% ipython --no-banner

In [1]: import numpy as np

In [2]: np.set_printoptions(precision=3, suppress=True, linewidth=100)

In [3]: W0 = np.loadtxt("data.csv", delimiter=",")

In [4]: print(W0)
[[ 1.392 -0.277  0.679 -0.178 -0.346 -0.134 -0.524  0.592]
 [-0.277 -0.169 -0.063  0.199  0.846 -0.067 -0.089  0.537]
 [ 0.679 -0.063 -0.096 -0.064 -0.46   0.124  0.564 -0.15 ]
 [-0.178  0.199 -0.064 -0.194 -0.242  0.205  0.32   0.813]
 [-0.346  0.846 -0.46  -0.242  0.131  0.018 -0.373 -0.145]
 [-0.134 -0.067  0.124  0.205  0.018 -1.317 -0.103  0.626]
 [-0.524 -0.089  0.564  0.32  -0.373 -0.103 -0.374  0.297]
 [ 0.592  0.537 -0.15   0.813 -0.145  0.626  0.297 -0.373]]

In [5]: vec = np.array([0, 1, 2, -2, -1, 1, 2, 2])

In [6]: print(W0 @ np.ones(8))
[ 1.204  0.916  0.532  0.86  -0.572 -0.648 -0.282  2.197]

In [7]: print((W0 @ vec).argmax())
3

In [8]: print((W0 * vec).sum(axis=1))
[ 1.784 -0.711  1.285  3.172 -0.74  -0.519  0.514 -0.77 ]

In [9]: print(np.sign((W0 @ vec).round(6)))
[ 1. -1.  1.  1. -1. -1.  1. -1.]

In [10]: print(np.einsum("ij,j->i", W0, vec))
[ 1.784 -0.711  1.285  3.172 -0.74  -0.519  0.514 -0.77 ]

In [11]: print(W0 @ (2 * vec))
[ 3.567 -1.422  2.57   6.343 -1.481 -1.038  1.027 -1.539]

In [12]: print(np.linalg.norm(W0 @ vec) <= np.linalg.norm(W0, 2) * np.linalg.norm(vec) + 1e-9)
True

In [13]: print(W0 @ np.linalg.pinv(W0) @ W0)
[[ 1.392 -0.277  0.679 -0.178 -0.346 -0.134 -0.524  0.592]
 [-0.277 -0.169 -0.063  0.199  0.846 -0.067 -0.089  0.537]
 [ 0.679 -0.063 -0.096 -0.064 -0.46   0.124  0.564 -0.15 ]
 [-0.178  0.199 -0.064 -0.194 -0.242  0.205  0.32   0.813]
 [-0.346  0.846 -0.46  -0.242  0.131  0.018 -0.373 -0.145]
 [-0.134 -0.067  0.124  0.205  0.018 -1.317 -0.103  0.626]
 [-0.524 -0.089  0.564  0.32  -0.373 -0.103 -0.374  0.297]
 [ 0.592  0.537 -0.15   0.813 -0.145  0.626  0.297 -0.373]]

In [14]: print(np.allclose(W0[:-1].T @ np.linalg.lstsq(W0[:-1].T, W0[-1])[0], W0[-1]))
True

In [15]: print(np.abs(np.diag(np.linalg.qr(W0)[1])) > 1e-9)
[ True  True  True  True  True  True  True False]

In [16]: rk = np.linalg.matrix_rank(W0)

In [17]: print(rk)
7

In [18]: ns = np.linalg.svd(W0)[2][rk:].T

In [19]: print(ns[:, 0] / ns[np.abs(ns[:, 0]).round(6).argmax(), 0])
[-0.018  0.59   1.    -0.318  0.439 -0.118  0.553 -0.203]

In [20]: print(np.allclose(W0 @ ns, 0))
True

In [21]: print([int(np.linalg.matrix_rank(np.delete(W0, i, axis=0))) for i in range(8)])
[7, 7, 7, 7, 7, 7, 7, 7]

In [22]: J = np.loadtxt("case15.csv", delimiter=",")

In [23]: print(J)
[[1.    0.7   0.49  0.343 0.24  0.168 0.118 0.082 0.058]
 [0.7   1.    0.7   0.49  0.343 0.24  0.168 0.118 0.082]
 [0.49  0.7   1.    0.7   0.49  0.343 0.24  0.168 0.118]
 [0.343 0.49  0.7   1.    0.7   0.49  0.343 0.24  0.168]
 [0.24  0.343 0.49  0.7   1.    0.7   0.49  0.343 0.24 ]
 [0.168 0.24  0.343 0.49  0.7   1.    0.7   0.49  0.343]
 [0.118 0.168 0.24  0.343 0.49  0.7   1.    0.7   0.49 ]
 [0.082 0.118 0.168 0.24  0.343 0.49  0.7   1.    0.7  ]
 [0.058 0.082 0.118 0.168 0.24  0.343 0.49  0.7   1.   ]]

In [24]: L = np.linalg.cholesky(J)

In [25]: print(J / np.sqrt(np.outer(np.diag(J), np.diag(J))))
[[1.    0.7   0.49  0.343 0.24  0.168 0.118 0.082 0.058]
 [0.7   1.    0.7   0.49  0.343 0.24  0.168 0.118 0.082]
 [0.49  0.7   1.    0.7   0.49  0.343 0.24  0.168 0.118]
 [0.343 0.49  0.7   1.    0.7   0.49  0.343 0.24  0.168]
 [0.24  0.343 0.49  0.7   1.    0.7   0.49  0.343 0.24 ]
 [0.168 0.24  0.343 0.49  0.7   1.    0.7   0.49  0.343]
 [0.118 0.168 0.24  0.343 0.49  0.7   1.    0.7   0.49 ]
 [0.082 0.118 0.168 0.24  0.343 0.49  0.7   1.    0.7  ]
 [0.058 0.082 0.118 0.168 0.24  0.343 0.49  0.7   1.   ]]

In [26]: print(np.diag(L) ** 2)
[1.   0.51 0.51 0.51 0.51 0.51 0.51 0.51 0.51]

In [27]: print(np.linalg.eigvalsh(J).min() > 0)
True

In [28]: print(L @ L.T)
[[1.    0.7   0.49  0.343 0.24  0.168 0.118 0.082 0.058]
 [0.7   1.    0.7   0.49  0.343 0.24  0.168 0.118 0.082]
 [0.49  0.7   1.    0.7   0.49  0.343 0.24  0.168 0.118]
 [0.343 0.49  0.7   1.    0.7   0.49  0.343 0.24  0.168]
 [0.24  0.343 0.49  0.7   1.    0.7   0.49  0.343 0.24 ]
 [0.168 0.24  0.343 0.49  0.7   1.    0.7   0.49  0.343]
 [0.118 0.168 0.24  0.343 0.49  0.7   1.    0.7   0.49 ]
 [0.082 0.118 0.168 0.24  0.343 0.49  0.7   1.    0.7  ]
 [0.058 0.082 0.118 0.168 0.24  0.343 0.49  0.7   1.   ]]

In [29]: print(round(np.prod(np.diag(L)) ** 2, 3), np.round(np.linalg.det(J), 3))
0.005 0.005

In [30]: out = np.array([[-2, -1, 2, -2, -1],
    ...:     [-1, 1, 1, 1, 1],
    ...:     [-2, 1, -2, 1, 2],
    ...:     [1, -1, 1, 1, 1],
    ...:     [-2, 1, -1, 1, -1]])

In [31]: data = out - out.T

In [32]: print(data)
[[ 0  0  4 -3  1]
 [ 0  0  0  2  0]
 [-4  0  0  0  3]
 [ 3 -2  0  0  0]
 [-1  0 -3  0  0]]

In [33]: print([round(float(x), 3) for x in np.linalg.svd(data, compute_uv=False)[:3]])
[5.786, 5.786, 2.351]

In [34]: print(round(np.linalg.norm(data, 2) / np.linalg.norm(data), 3))
0.655

In [35]: E = 5 * np.eye(11) + np.eye(11, k=1)

In [36]: print(E)
[[5. 1. 0. 0. 0. 0. 0. 0. 0. 0. 0.]
 [0. 5. 1. 0. 0. 0. 0. 0. 0. 0. 0.]
 [0. 0. 5. 1. 0. 0. 0. 0. 0. 0. 0.]
 [0. 0. 0. 5. 1. 0. 0. 0. 0. 0. 0.]
 [0. 0. 0. 0. 5. 1. 0. 0. 0. 0. 0.]
 [0. 0. 0. 0. 0. 5. 1. 0. 0. 0. 0.]
 [0. 0. 0. 0. 0. 0. 5. 1. 0. 0. 0.]
 [0. 0. 0. 0. 0. 0. 0. 5. 1. 0. 0.]
 [0. 0. 0. 0. 0. 0. 0. 0. 5. 1. 0.]
 [0. 0. 0. 0. 0. 0. 0. 0. 0. 5. 1.]
 [0. 0. 0. 0. 0. 0. 0. 0. 0. 0. 5.]]

In [37]: # triangular: eigenvalues sit on the diagonal

In [38]: U, sigma, Vt = np.linalg.svd(W0)

In [39]: evecs = Vt[:(sigma > 1e-8).sum()]

In [40]: rng = np.random.default_rng(87)

In [41]: vec = W0[7] + -3 * W0[4] + rng.integers(2) * np.eye(8)[2]

In [42]: print(vec)
[ 1.631 -2.     2.231  1.538 -0.536  0.571  1.417  0.061]

In [43]: print(np.round(np.linalg.norm(vec - evecs.T @ evecs @ vec), 3))
0.707

In [44]: out = np.array([[3, 1],
    ...:     [4, 4],
    ...:     [5, 4],
    ...:     [4, 4],
    ...:     [5, 0],
    ...:     [5, 5],
    ...:     [0, 1],
    ...:     [4, 3],
    ...:     [3, 5],
    ...:     [2, 0],
    ...:     [5, 2]])

In [45]: print(np.einsum("ik,kj->ij", E, out))
[[19.  9.]
 [25. 24.]
 [29. 24.]
 [25. 20.]
 [30.  5.]
 [25. 26.]
 [ 4.  8.]
 [23. 20.]
 [17. 25.]
 [15.  2.]
 [25. 10.]]

In [46]: print(out.T @ E.T)
[[19. 25. 29. 25. 30. 25.  4. 23. 17. 15. 25.]
 [ 9. 24. 24. 20.  5. 26.  8. 20. 25.  2. 10.]]

In [47]: print(np.linalg.matrix_rank(E @ out))
2

In [48]: print(np.einsum("ik,kj->ji", E, out))
[[19. 25. 29. 25. 30. 25.  4. 23. 17. 15. 25.]
 [ 9. 24. 24. 20.  5. 26.  8. 20. 25.  2. 10.]]

In [49]: A = np.array([[8, -2, 5, 7, 7, 7, 9],
    ...:     [0, -1, -9, -6, 8, -7, 9],
    ...:     [0, 0, -8, 6, -9, -3, -8],
    ...:     [0, 0, 0, -7, -3, 0, 0],
    ...:     [0, 0, 0, 0, 4, -2, 9],
    ...:     [0, 0, 0, 0, 0, 6, 0],
    ...:     [0, 0, 0, 0, 0, 0, 9]])

In [50]: print(A)
[[ 8 -2  5  7  7  7  9]
 [ 0 -1 -9 -6  8 -7  9]
 [ 0  0 -8  6 -9 -3 -8]
 [ 0  0  0 -7 -3  0  0]
 [ 0  0  0  0  4 -2  9]
 [ 0  0  0  0  0  6  0]
 [ 0  0  0  0  0  0  9]]

In [51]: # triangular, det is the product of the diagonal

In [52]: U, sigma, Vt = np.linalg.svd(A)

In [53]: print(sigma)
[24.295 18.573 11.613  6.752  5.782  3.73   0.127]

In [54]: out = U[:, :6] @ np.diag(sigma[:6]) @ Vt[:6]

In [55]: print(round(np.abs(A - out).max(), 3))
0.095

In [56]: O, R = np.linalg.qr(A)

In [57]: print(R)
[[ 8. -2.  5.  7.  7.  7.  9.]
 [ 0. -1. -9. -6.  8. -7.  9.]
 [ 0.  0. -8.  6. -9. -3. -8.]
 [ 0.  0.  0. -7. -3.  0.  0.]
 [ 0.  0.  0.  0.  4. -2.  9.]
 [ 0.  0.  0.  0.  0.  6.  0.]
 [ 0.  0.  0.  0.  0.  0.  9.]]

In [58]: print(np.allclose(R.T @ R, A.T @ A))
True

In [59]: print(O.T @ O)
[[1. 0. 0. 0. 0. 0. 0.]
 [0. 1. 0. 0. 0. 0. 0.]
 [0. 0. 1. 0. 0. 0. 0.]
 [0. 0. 0. 1. 0. 0. 0.]
 [0. 0. 0. 0. 1. 0. 0.]
 [0. 0. 0. 0. 0. 1. 0.]
 [0. 0. 0. 0. 0. 0. 1.]]

In [60]: print(np.abs(np.diag(R)))
[8. 1. 8. 7. 4. 6. 9.]

In [61]: print(O.shape, R.shape)
(7, 7) (7, 7)

In [62]: U, sigma, Vt = np.linalg.svd(A, full_matrices=False)

In [63]: print(sigma)
[24.295 18.573 11.613  6.752  5.782  3.73   0.127]

In [64]: print(np.round(np.sqrt((sigma ** 2).sum()), 3), round(np.linalg.norm(A), 3))
34.103 34.103

In [65]: print(sigma / sigma[0])
[1.    0.764 0.478 0.278 0.238 0.154 0.005]

In [66]: print(U.shape, sigma.shape, Vt.shape)
(7, 7) (7,) (7, 7)

In [67]: print(np.round(Vt @ Vt.T, 3) + 0)
[[1. 0. 0. 0. 0. 0. 0.]
 [0. 1. 0. 0. 0. 0. 0.]
 [0. 0. 1. 0. 0. 0. 0.]
 [0. 0. 0. 1. 0. 0. 0.]
 [0. 0. 0. 0. 1. 0. 0.]
 [0. 0. 0. 0. 0. 1. 0.]
 [0. 0. 0. 0. 0. 0. 1.]]

In [68]: vec = np.array([-5, 8, -7, 2, -2, -4, 7])

In [69]: print(np.sign((A @ vec).round(6)))
[-1  1  1 -1  1 -1  1]

In [70]: print(A @ np.eye(7)[6])
[ 9.  9. -8.  0.  9.  0.  9.]

In [71]: print(np.linalg.norm(A @ vec) <= np.linalg.norm(A, 2) * np.linalg.norm(vec) + 1e-9)
True

In [72]: print(A * vec)
[[-40 -16 -35  14 -14 -28  63]
 [  0  -8  63 -12 -16  28  63]
 [  0   0  56  12  18  12 -56]
 [  0   0   0 -14   6   0   0]
 [  0   0   0   0  -8   8  63]
 [  0   0   0   0   0 -24   0]
 [  0   0   0   0   0   0  63]]

In [73]: print(A @ np.ones(7))
[ 41.  -6. -22. -10.  11.   6.   9.]

In [74]: print(np.einsum("ij,j->i", A, vec))
[-56 118  42  -8  63 -24  63]

In [75]: print(A @ (2 * vec))
[-112  236   84  -16  126  -48  126]

In [76]: print((A * vec).sum(axis=1))
[-56 118  42  -8  63 -24  63]

In [77]: print((A @ vec).argmax())
1

In [78]: feats = np.loadtxt("block18.csv", delimiter=",")

In [79]: print(feats)
[[  3. -13.   3.   2.  -2.   2. -11.  -3.  -5.  -5.  -2.]
 [ -4.  -9.  -2.   1.  -4.   9.  -4.   3.   3. -10.  -9.]
 [ 11.   2.  -4.  -9.   1.   0.  -2. -12.   5. -11.   3.]
 [  0.   0.   0.   0.   0.   0.   0.   0.   0.   0.   0.]
 [  2.   1.  15.   3.  -7.  -3.  -5.  -1.  -7.  -1.  18.]
 [ -6.  -8.  -1.   9.   0.  -3.  -4.   6.  -7.  -1.  -1.]
 [  7.   6.   0.  -3.  -2.  -9.   0. -10.   0.  -8.  10.]
 [  2.  -2.  -9.   3.   4.  -8.   1.  -1.  -5.  -3.   1.]
 [  7.   4.  10.   0.  -3.   2.  -8.  -1.   0.   3.   5.]
 [ -6.  -8.  -1.   9.   0.  -3.  -4.   6.  -7.  -1.  -1.]
 [ -4. -14.   6.  11.  -6.   2.  -6.  11. -15.   4.   0.]
 [  5.  -8.   2.  -4.  -1.   7.  -7.  -4.   0.  -1.  -6.]
 [ -1.  -3.  11.   5.  -5.   3.  -5.   6.  -9.   4.   8.]
 [ -1.  -4.  -5.   2.  -3.  -8.   9.   6.  -1.  -6.   6.]
 [  7.   0.   1.  -4. -11.   3.   5.  11.   5.  -3.  -5.]
 [  0.   0.   0.   0.   0.   0.   0.   0.   0.   0.   0.]
 [  9.  -6.   7.  -4.  -7.   5. -10.  -1.   3.  -2.  -6.]
 [ -4.  -1.  -2.   2.  -3.  -2.   3.   1.   2.  -6.   0.]
 [  4.   2.  -4.  -1.   0.  -3.   0.  -3.  -2.  -3.   0.]
 [ -2.   0.   5.   4.   3.   2.  -5.  -1.  -5.   5.   5.]
 [ -1.  -7.   0.   2.  -5.   4.  -2.   3.  -3.   0.  -9.]
 [  8.  -2.   1.  -6.  -3.   7.  -5.   1.   8.  -4.  -7.]
 [ -4.  -5.   7.   6.  -7.   5.  -2.   9.  -7.   0.   3.]
 [  0.   0.   0.   0.   0.   0.   0.   0.   0.   0.   0.]]

In [80]: # row 9 repeats row 5

In [81]: out = np.c_[feats[:, :9] @ np.array([[3, 2, 3, 1, 1, 3, 1, 3, 2],
    ...:     [3, 3, 3, 1, 0, 0, 3, 3, 3],
    ...:     [2, 2, 0, 2, 2, 0, 2, 1, 0],
    ...:     [2, 1, 0, 0, 2, 1, 3, 0, 2],
    ...:     [2, 0, 3, 0, 1, 3, 2, 2, 1],
    ...:     [3, 0, 2, 3, 3, 3, 2, 0, 0],
    ...:     [1, 1, 2, 0, 1, 1, 1, 0, 2],
    ...:     [2, 2, 0, 3, 3, 2, 1, 1, 2],
    ...:     [2, 2, 2, 2, 1, 3, 3, 2, 3]]), np.array([5, 5, -1, -3, -5, 2, -9, -4, -8, 6, -9, 8, -8, 8, 0, -6, -7, 0, -2, 8, 6, 1, 9, -6])]

In [82]: print(out)
[[ -45.  -52.  -64.  -17.   -8.  -21.  -53.  -44.  -74.    5.]
 [ -14.  -30.  -35.   25.   25.   15.  -14.  -40.  -30.    5.]
 [  -1.   -5.   48.  -21.  -47.   16.  -15.   35.   -2.   -1.]
 [   0.    0.    0.    0.    0.    0.    0.    0.    0.   -3.]
 [   1.   19.  -42.    7.    7.  -49.   -3.   -5.  -27.   -5.]
 [ -41.  -35.  -70.  -21.    8.  -31.  -30.  -51.  -35.    2.]
 [ -18.    9.   15.  -44.  -58.  -35.  -16.   25.    4.   -9.]
 [ -39.  -28.  -12.  -55.  -37.  -19.  -36.  -12.   -7.   -4.]
 [  43.   36.   12.   34.   19.    8.   28.   36.    5.   -8.]
 [ -41.  -35.  -70.  -21.    8.  -31.  -30.  -51.  -35.    6.]
 [ -40.  -41. -110.    3.   42.  -42.  -49.  -79.  -69.   -9.]
 [  -9.  -29.  -12.   10.    2.   14.  -26.  -13.  -45.    8.]
 [   8.    5.  -49.   27.   39.  -24.   -3.  -23.  -31.   -8.]
 [ -32.   -3.  -24.  -23.   -8.  -16.  -27.  -22.   14.    8.]
 [  39.   49.   14.   61.   42.   35.   12.   21.   42.    0.]
 [   0.    0.    0.    0.    0.    0.    0.    0.    0.   -6.]
 [  10.    4.  -16.   35.   13.   14.  -13.    7.  -28.   -7.]
 [ -18.   -4.  -18.   -8.   -5.  -14.   -5.  -18.    4.    0.]
 [ -11.   -5.    8.  -24.  -26.  -10.  -16.    7.    0.   -2.]
 [   7.   -7.  -13.    1.   12.   -9.    9.   -6.  -20.    8.]
 [ -20.  -23.  -41.    7.   14.   -9.  -26.  -37.  -31.    6.]
 [  36.   19.   29.   48.   22.   51.   14.   30.   11.    1.]
 [   2.   -1.  -56.   33.   48.  -17.   -5.  -39.  -25.    9.]
 [   0.    0.    0.    0.    0.    0.    0.    0.    0.   -6.]]

In [83]: print(np.linalg.matrix_rank(out))
10

In [84]: print(np.round(np.linalg.lstsq(feats, out[:, 0])[0], 3) + 0)
[3. 3. 2. 2. 2. 3. 1. 2. 2. 0. 0.]
